% python3 -q
>>> import numpy as np
>>> np.set_printoptions(precision=3, suppress=True, linewidth=120, legacy="1.25")
>>> def rd(a):
...     return np.round(a, 3) + 0
... 
>>> E = np.load("w.npy")
>>> E
array([[ 0, -1, -1],
       [ 0, -2,  2],
       [ 0,  0,  2]])
>>> # triangular: eigenvalues sit on the diagonal
>>> print(np.argsort(-np.linalg.norm(E, axis=0).round(6), kind="stable")[:3])
[2 1 0]
>>> np.linalg.cond(E) > 100
True
>>> arr = np.load("sample11.npy")
>>> arr
array([[  4.142, -10.285,  18.072],
       [ -5.739,   9.479, -17.924],
       [ -6.952,  11.904, -23.773],
       [  6.695, -15.39 ,  24.92 ],
       [  1.761,  -5.522,   3.103],
       [  2.439,  -6.878,   7.497],
       [ -0.437,  -1.126,  -0.09 ],
       [  1.525,  -5.049,   5.08 ],
       [  2.475,  -6.95 ,  11.994],
       [ -0.559,  -0.883,   0.014],
       [ -0.453,  -1.093,  -0.262],
       [ -1.504,   1.007,  -4.845]])
>>> left, s, Vt = np.linalg.svd(arr)
>>> np.argmax(s[:-1] / (s[1:] + 1e-6)) + 1
1
>>> Y = left[:, :1] @ np.diag(s[:1]) @ Vt[:1]
>>> rd(np.linalg.norm(arr - Y) / np.linalg.norm(arr))
0.103
>>> print(np.linalg.matrix_rank(Y))
1
>>> np.linalg.matrix_rank(arr, rtol=0.05)
2
>>> G = np.cov(arr, rowvar=False)
>>> print(rd(G))
[[  14.796  -29.593   51.975]
 [ -29.593   59.187 -103.952]
 [  51.975 -103.952  185.993]]
>>> rd(np.corrcoef(arr.T))
array([[ 1.   , -1.   ,  0.991],
       [-1.   ,  1.   , -0.991],
       [ 0.991, -0.991,  1.   ]])
>>> print(rd(np.corrcoef(arr[:, 2], arr[:, 0])[0, 1]))
0.991
>>> np.argsort(-arr.std(axis=0).round(6), kind="stable")
array([2, 1, 0])
>>> rd(np.polyfit(arr[:, 2], arr[:, 0], 1))
array([ 0.279, -0.271])
>>> Y = np.c_[arr[:, :1] @ np.array([[0]]), np.array([0, -1, 0, -2, -1, 1, 2, 3, -3, -2, 1, -1])]
>>> Y
array([[ 0.,  0.],
       [ 0., -1.],
       [ 0.,  0.],
       [ 0., -2.],
       [ 0., -1.],
       [ 0.,  1.],
       [ 0.,  2.],
       [ 0.,  3.],
       [ 0., -3.],
       [ 0., -2.],
       [ 0.,  1.],
       [ 0., -1.]])
>>> print(rd(np.linalg.norm(np.linalg.qr(arr)[0].T @ Y, axis=0) ** 2 / ((Y ** 2).sum(axis=0) + 1e-12)))
[0.    0.123]
>>> np.linalg.matrix_rank(np.c_[arr, Y])
4
>>> np.linalg.matrix_rank(Y)
1
>>> left, s, Vt = np.linalg.svd(Y, full_matrices=False)
>>> np.abs(left[:, 0]).round(6).argmax()
7
>>> print((s > 1e-8).sum())
1
>>> np.allclose(left * s @ Vt, Y)
True
>>> rd(np.sqrt((s ** 2).sum())), rd(np.linalg.norm(Y))
(5.916, 5.916)
>>> rd(left.T @ Y @ Vt.T)
array([[5.916, 0.   ],
       [0.   , 0.   ]])
>>> print(s / s[0])
[1. 0.]
>>> print(np.abs(Vt[0]))
[0. 1.]
>>> x = np.array([-1, -3, -5])
>>> y = arr @ x
>>> b, lr = np.zeros(3), 1 / np.linalg.norm(arr, 2) ** 2
>>> for i in range(6):
...     b -= lr * arr.T @ (arr @ b - y)
...     if i % 1 == 0: print(i, round(np.linalg.norm(arr @ b - y), 3))
... 
0 26.766
1 26.513
2 26.263
3 26.015
4 25.769
5 25.526
>>> rd(np.linalg.cond(arr))
28.796
>>> M = np.loadtxt("case14.csv", delimiter=",")
>>> print(M)
[[0. 0. 0. 1.]
 [0. 0. 1. 0.]
 [0. 1. 0. 0.]
 [1. 0. 0. 0.]]
>>> np.einsum("ii->", E)
0
>>> print(np.kron(np.eye(2, dtype=int), E))
[[ 0 -1 -1  0  0  0]
 [ 0 -2  2  0  0  0]
 [ 0  0  2  0  0  0]
 [ 0  0  0  0 -1 -1]
 [ 0  0  0  0 -2  2]
 [ 0  0  0  0  0  2]]
>>> np.poly(E)
array([ 1.,  0., -4.,  0.])
>>> np.einsum("ij,ji->", E, E)
8
>>> rd(np.linalg.det(E[::-1]))
0.0
>>> rd(np.linalg.det(E.T))
0.0
